% python3 -q
>>> import numpy as np
>>> import numpy.linalg as la
>>> np.set_printoptions(precision=2, suppress=True, linewidth=140)
>>> def tidy(a):
...     return np.round(a, 2) + 0
... 
>>> mat = np.array([[0, 2, 3], [-3, 3, -3], [0, 3, 1]])
>>> out = la.inv(mat)
>>> tidy(mat @ out)
array([[1., 0., 0.],
       [0., 1., 0.],
       [0., 0., 1.]])
>>> tidy(la.cond(mat))
np.float64(6.21)
>>> tidy(la.inv(out))
array([[ 0.,  2.,  3.],
       [-3.,  3., -3.],
       [ 0.,  3.,  1.]])
>>> tidy(la.det(mat) * out)
array([[ 12.,   7., -15.],
       [  3.,   0.,  -9.],
       [ -9.,   0.,   6.]])
>>> tidy(la.det(mat) * la.det(out))
np.float64(1.0)
>>> tidy(la.slogdet(mat)[0])
np.float64(-1.0)
>>> tidy(out)
array([[-0.57, -0.33,  0.71],
       [-0.14,  0.  ,  0.43],
       [ 0.43,  0.  , -0.29]])
>>> rng = np.random.default_rng(92140)
>>> z = rng.permutation(3)
>>> out = mat[:, z] * rng.choice([-1, 1], 3)
>>> out
array([[-2,  0, -3],
       [-3,  3,  3],
       [-3,  0, -1]])
>>> left, _, Vh = la.svd(mat.T @ out)
>>> tidy(la.lstsq(mat, out)[0])
array([[ 0., -1.,  0.],
       [-1.,  0.,  0.],
       [ 0.,  0., -1.]])
>>> P = np.triu(np.array([[3, 0, 0], [3, 0, -2], [2, -1, -2]]), 1) + np.eye(3)
>>> out = P @ mat @ la.inv(P)
>>> P @ mat - mat @ P
array([[ 0.,  0.,  4.],
       [ 0., -6.,  4.],
       [ 0.,  0.,  6.]])
>>> K = np.load("a.npy")
>>> K
array([[0, 3, 1, 2],
       [1, 0, 2, 0],
       [1, 0, 2, 0]])
>>> # rows 1 and 2 are equal
>>> tidy(la.norm(K, 2) / la.norm(K))
np.float64(0.8)
>>> np.argsort(-la.norm(K, axis=0).round(6), kind="stable")[:3]
array([1, 2, 3])
>>> [round(float(x), 2) for x in la.svd(K, compute_uv=False)[:3]]
[3.93, 2.92, 0.0]
>>> la.cond(K) > 100
np.True_
>>> K.reshape(2, -1)
array([[0, 3, 1, 2, 1, 0],
       [2, 0, 1, 0, 2, 0]])
>>> blk = K.reshape(3, 2, -1)
>>> blk.transpose(1, 0, 2)
array([[[0, 3],
        [1, 0],
        [1, 0]],

       [[1, 2],
        [2, 0],
        [2, 0]]])
>>> np.swapaxes(blk, 1, 2)[0]
array([[0, 1],
       [3, 2]])
>>> blk.shape
(3, 2, 2)
